>>> import numpy as np
>>> np.set_printoptions(precision=3, suppress=True, linewidth=100, floatmode="fixed")
>>> Y = np.array([[3, 0, 2, 1, 0, 1, 2, 2, 3, 0, 2, 0, 1],
...     [3, 1, 1, 2, 0, 2, 3, 0, 2, 1, 0, 0, 0],
...     [3, 1, 1, 2, 0, 3, 3, 1, 0, 2, 1, 1, 2],
...     [3, 0, 1, 3, 2, 0, 0, 1, 3, 0, 1, 0, 3],
...     [3, 3, 2, 1, 3, 0, 3, 3, 1, 1, 3, 1, 2],
...     [0, 0, 0, 2, 1, 0, 3, 0, 2, 3, 2, 0, 2],
...     [0, 3, 1, 3, 2, 2, 3, 3, 0, 1, 2, 2, 3],
...     [0, 2, 1, 2, 1, 3, 0, 1, 1, 3, 0, 1, 3],
...     [1, 2, 2, 0, 3, 0, 0, 3, 1, 2, 2, 1, 3],
...     [2, 2, 3, 1, 1, 3, 1, 2, 1, 1, 1, 1, 3],
...     [2, 2, 3, 2, 2, 3, 3, 0, 0, 1, 3, 2, 2],
...     [2, 0, 2, 3, 3, 3, 0, 3, 1, 3, 1, 2, 3],
...     [0, 2, 2, 3, 3, 1, 2, 1, 2, 1, 3, 3, 2]])
>>> feats = Y - Y.T
>>> feats
array([[ 0, -3, -1, -2, -3,  1,  2,  2,  2, -2,  0, -2,  1],
       [ 3,  0,  0,  2, -3,  2,  0, -2,  0, -1, -2,  0, -2],
       [ 1,  0,  0,  1, -2,  3,  2,  0, -2, -1, -2, -1,  0],
       [ 2, -2, -1,  0,  1, -2, -3, -1,  3, -1, -1, -3,  0],
       [ 3,  3,  2, -1,  0, -1,  1,  2, -2,  0,  1, -2, -1],
       [-1, -2, -3,  2,  1,  0,  1, -3,  2,  0, -1, -3,  1],
       [-2,  0, -2,  3, -1, -1,  0,  3,  0,  0, -1,  2,  1],
       [-2,  2,  0,  1, -2,  3, -3,  0, -2,  1,  0, -2,  2],
       [-2,  0,  2, -3,  2, -2,  0,  2,  0,  1,  2,  0,  1],
       [ 2,  1,  1,  1,  0,  0,  0, -1, -1,  0,  0, -2,  2],
       [ 0,  2,  2,  1, -1,  1,  1,  0, -2,  0,  0,  1, -1],
       [ 2,  0,  1,  3,  2,  3, -2,  2,  0,  2, -1,  0,  0],
       [-1,  2,  0,  0,  1, -1, -1, -2, -1, -2,  1,  0,  0]])
>>> np.linalg.lstsq(feats[:-1].T, feats[-1])[2]
np.int32(12)
>>> np.unique(feats.round(6), axis=0).shape
(13, 13)
>>> np.abs(np.diag(np.linalg.qr(feats)[1])) > 1e-9
array([ True,  True,  True,  True,  True,  True,  True,  True,  True,  True,  True,  True, False])
>>> mat = np.loadtxt("x.csv", delimiter=",")
>>> mat
array([[  8.000, -16.000,  12.000, -18.000,  18.000, -16.000, -12.000],
       [-16.000,  -2.000,   0.000,  32.000, -34.000,  32.000,  18.000],
       [ -8.000, -18.000,  12.000,  14.000, -16.000,  16.000,   6.000],
       [ 16.000,   2.000,   0.000, -32.000,  34.000, -32.000, -18.000]])
>>> C2 = mat.T @ mat
>>> np.round(np.linalg.svd(mat, compute_uv=False) ** 2, 3) + 0
array([9478.110,  885.890,    0.000,    0.000])
>>> np.allclose(C2, C2.T)
True
>>> np.trace(C2), (mat ** 2).sum()
(np.float64(10364.0), np.float64(10364.0))
>>> Uu, sigma, vt = np.linalg.svd(mat)
>>> evecs = vt[:(sigma > 1e-8).sum()]
>>> rng = np.random.default_rng(691)
>>> x0 = mat[0] + 3 * mat[3] + rng.integers(2) * np.eye(7)[0]
>>> x0
array([  56.000,  -10.000,   12.000, -114.000,  120.000, -112.000,  -66.000])
>>> np.round(np.linalg.norm(x0 - evecs.T @ evecs @ x0), 3)
np.float64(0.0)
>>> np.allclose(evecs.T @ evecs @ x0, x0)
True
>>> np.linalg.matrix_rank(np.vstack([mat, x0]))
np.int64(2)
>>> np.abs(np.diag(np.linalg.qr(mat)[1])) > 1e-9
array([ True,  True, False, False])
>>> np.allclose(mat[:-1].T @ np.linalg.lstsq(mat[:-1].T, mat[-1])[0], mat[-1])
True
>>> np.linalg.lstsq(mat[:-1].T, mat[-1])[2]
np.int32(2)
>>> np.round(np.linalg.norm(mat, 1), 3), round(np.linalg.norm(mat, np.inf), 3)
(np.float64(102.0), np.float64(134.0))
>>> np.round(np.linalg.norm(mat, 2), 3)
np.float64(97.356)
>>> np.linalg.norm(mat, axis=1)
array([38.884, 61.547, 35.721, 61.547])
>>> mat.shape
(4, 7)
>>> mat.mean(axis=0)
array([ 0.000, -8.500,  6.000, -1.000,  0.500,  0.000, -1.500])
>>> np.unravel_index(np.abs(mat).argmax(), mat.shape)
(np.int64(1), np.int64(4))
>>> K = np.array([[3, 2, 2, 0, 3, 1, 3, 3, 2, 0, 1, 0],
...     [0, 0, 3, 0, 2, 1, 2, 2, 3, 1, 1, 0],
...     [0, 1, 1, 3, 1, 3, 3, 3, 0, 0, 3, 3],
...     [0, 2, 3, 2, 3, 1, 3, 0, 2, 2, 3, 2],
...     [1, 3, 0, 1, 0, 2, 0, 3, 0, 2, 3, 1],
...     [1, 0, 2, 0, 3, 1, 2, 1, 0, 3, 2, 1],
...     [2, 1, 3, 2, 0, 3, 1, 2, 3, 2, 0, 0],
...     [2, 0, 3, 1, 2, 3, 3, 0, 0, 1, 3, 3],
...     [3, 2, 3, 2, 3, 3, 0, 0, 3, 0, 3, 2],
...     [3, 1, 1, 0, 1, 0, 2, 2, 2, 1, 0, 3],
...     [2, 1, 1, 2, 2, 2, 3, 3, 0, 2, 3, 3],
...     [0, 2, 2, 2, 1, 3, 3, 0, 3, 3, 0, 3]])
>>> K
array([[3, 2, 2, 0, 3, 1, 3, 3, 2, 0, 1, 0],
       [0, 0, 3, 0, 2, 1, 2, 2, 3, 1, 1, 0],
       [0, 1, 1, 3, 1, 3, 3, 3, 0, 0, 3, 3],
       [0, 2, 3, 2, 3, 1, 3, 0, 2, 2, 3, 2],
       [1, 3, 0, 1, 0, 2, 0, 3, 0, 2, 3, 1],
       [1, 0, 2, 0, 3, 1, 2, 1, 0, 3, 2, 1],
       [2, 1, 3, 2, 0, 3, 1, 2, 3, 2, 0, 0],
       [2, 0, 3, 1, 2, 3, 3, 0, 0, 1, 3, 3],
       [3, 2, 3, 2, 3, 3, 0, 0, 3, 0, 3, 2],
       [3, 1, 1, 0, 1, 0, 2, 2, 2, 1, 0, 3],
       [2, 1, 1, 2, 2, 2, 3, 3, 0, 2, 3, 3],
       [0, 2, 2, 2, 1, 3, 3, 0, 3, 3, 0, 3]])
>>> x0 = np.array([2, -1, 0, 0, 2, 1, 0, -2, -2, 1, -2, 2])
>>> target = K @ x0
>>> target
array([-1, -6, -2,  1, -7,  8, -2, 12,  5,  6,  5,  6])
>>> np.round(np.linalg.solve(K, target), 3) + 0
array([ 2.000, -1.000,  0.000,  0.000,  2.000,  1.000,  0.000, -2.000, -2.000,  1.000, -2.000,
        2.000])
>>> np.round(np.linalg.solve(K.T, K[11]), 3) + 0
array([0.000, 0.000, 0.000, 0.000, 0.000, 0.000, 0.000, 0.000, 0.000, 0.000, 0.000, 1.000])
>>> np.round(np.linalg.solve(K, 5 * target), 3) + 0
array([ 10.000,  -5.000,   0.000,   0.000,  10.000,   5.000,   0.000, -10.000, -10.000,   5.000,
       -10.000,  10.000])
>>> np.round(np.linalg.solve(K, K[:, 11]), 3) + 0
array([0.000, 0.000, 0.000, 0.000, 0.000, 0.000, 0.000, 0.000, 0.000, 0.000, 0.000, 1.000])
>>> np.round(np.linalg.solve(K, target + K[:, 6]), 3) + 0
array([ 2.000, -1.000,  0.000,  0.000,  2.000,  1.000,  1.000, -2.000, -2.000,  1.000, -2.000,
        2.000])
>>> theta = np.radians(180)
>>> R = np.eye(12)
>>> R[0, 0] = R[5, 5] = np.cos(theta)
>>> R[0, 5], R[5, 0] = -np.sin(theta), np.sin(theta)
>>> R.round(3) + 0
array([[-1.000,  0.000,  0.000,  0.000,  0.000,  0.000,  0.000,  0.000,  0.000,  0.000,  0.000,
         0.000],
       [ 0.000,  1.000,  0.000,  0.000,  0.000,  0.000,  0.000,  0.000,  0.000,  0.000,  0.000,
         0.000],
       [ 0.000,  0.000,  1.000,  0.000,  0.000,  0.000,  0.000,  0.000,  0.000,  0.000,  0.000,
         0.000],
       [ 0.000,  0.000,  0.000,  1.000,  0.000,  0.000,  0.000,  0.000,  0.000,  0.000,  0.000,
         0.000],
       [ 0.000,  0.000,  0.000,  0.000,  1.000,  0.000,  0.000,  0.000,  0.000,  0.000,  0.000,
         0.000],
       [ 0.000,  0.000,  0.000,  0.000,  0.000, -1.000,  0.000,  0.000,  0.000,  0.000,  0.000,
         0.000],
       [ 0.000,  0.000,  0.000,  0.000,  0.000,  0.000,  1.000,  0.000,  0.000,  0.000,  0.000,
         0.000],
       [ 0.000,  0.000,  0.000,  0.000,  0.000,  0.000,  0.000,  1.000,  0.000,  0.000,  0.000,
         0.000],
       [ 0.000,  0.000,  0.000,  0.000,  0.000,  0.000,  0.000,  0.000,  1.000,  0.000,  0.000,
         0.000],
       [ 0.000,  0.000,  0.000,  0.000,  0.000,  0.000,  0.000,  0.000,  0.000,  1.000,  0.000,
         0.000],
       [ 0.000,  0.000,  0.000,  0.000,  0.000,  0.000,  0.000,  0.000,  0.000,  0.000,  1.000,
         0.000],
       [ 0.000,  0.000,  0.000,  0.000,  0.000,  0.000,  0.000,  0.000,  0.000,  0.000,  0.000,
         1.000]])
>>> Y = K @ R.T
>>> np.round(np.linalg.det(R), 3), np.trace(R)
(np.float64(1.0), np.float64(8.0))
>>> np.allclose(K @ K.T, Y @ Y.T)
True
>>> W0 = np.loadtxt("m.csv", delimiter=",")
>>> W0
array([[-3.000,  2.000,  0.000, -2.000],
       [-3.000, -2.000, -1.000,  3.000],
       [ 3.000,  3.000, -1.000, -2.000],
       [-1.000,  0.000,  0.000, 15.000]])
>>> u = np.array([0, 1, 1, 0])
>>> Y = W0 + np.outer(u, np.eye(4)[0])
>>> Y
array([[-3.000,  2.000,  0.000, -2.000],
       [-2.000, -2.000, -1.000,  3.000],
       [ 4.000,  3.000, -1.000, -2.000],
       [-1.000,  0.000,  0.000, 15.000]])
>>> round(float(np.linalg.det(Y) / np.linalg.det(W0)), 3), np.round(1 + np.linalg.solve(W0, u)[0], 3)
(1.0, np.float64(1.0))
>>> np.linalg.matrix_rank(np.linalg.inv(Y) - np.linalg.inv(W0), tol=1e-8)
np.int64(1)
>>> Y = np.array([[-1, 0, -5, -1, 1, 1, 5, 1, -1, 5, 0],
...     [4, 1, 1, 5, -1, -4, 0, -2, 5, -3, -4]])
>>> A = Y.T @ Y
>>> A
array([[ 17,   4,   9,  21,  -5, -17,  -5,  -9,  21, -17, -16],
       [  4,   1,   1,   5,  -1,  -4,   0,  -2,   5,  -3,  -4],
       [  9,   1,  26,  10,  -6,  -9, -25,  -7,  10, -28,  -4],
       [ 21,   5,  10,  26,  -6, -21,  -5, -11,  26, -20, -20],
       [ -5,  -1,  -6,  -6,   2,   5,   5,   3,  -6,   8,   4],
       [-17,  -4,  -9, -21,   5,  17,   5,   9, -21,  17,  16],
       [ -5,   0, -25,  -5,   5,   5,  25,   5,  -5,  25,   0],
       [ -9,  -2,  -7, -11,   3,   9,   5,   5, -11,  11,   8],
       [ 21,   5,  10,  26,  -6, -21,  -5, -11,  26, -20, -20],
       [-17,  -3, -28, -20,   8,  17,  25,  11, -20,  34,  12],
       [-16,  -4,  -4, -20,   4,  16,   0,   8, -20,  12,  16]])
>>> z = rng.permutation(11)
>>> z
array([ 9,  0,  8,  4,  6,  7,  5,  3,  2, 10,  1])
>>> Y = A[z][:, z]
>>> np.diag(Y)
array([34, 17, 26,  2, 25,  5, 17, 26, 26, 16,  1])
>>> np.trace(Y)
np.int64(195)
>>> Y
array([[ 34, -17, -20,   8,  25,  11,  17, -20, -28,  12,  -3],
       [-17,  17,  21,  -5,  -5,  -9, -17,  21,   9, -16,   4],
       [-20,  21,  26,  -6,  -5, -11, -21,  26,  10, -20,   5],
       [  8,  -5,  -6,   2,   5,   3,   5,  -6,  -6,   4,  -1],
       [ 25,  -5,  -5,   5,  25,   5,   5,  -5, -25,   0,   0],
       [ 11,  -9, -11,   3,   5,   5,   9, -11,  -7,   8,  -2],
       [ 17, -17, -21,   5,   5,   9,  17, -21,  -9,  16,  -4],
       [-20,  21,  26,  -6,  -5, -11, -21,  26,  10, -20,   5],
       [-28,   9,  10,  -6, -25,  -7,  -9,  10,  26,  -4,   1],
       [ 12, -16, -20,   4,   0,   8,  16, -20,  -4,  16,  -4],
       [ -3,   4,   5,  -1,   0,  -2,  -4,   5,   1,  -4,   1]])
>>> np.allclose(Y, A)
False
>>> np.round(np.sort(np.abs(np.linalg.eigvals(Y))), 3) + 0
array([  0.000,   0.000,   0.000,   0.000,   0.000,   0.000,   0.000,   0.000,   0.000,  53.304,
       141.696])
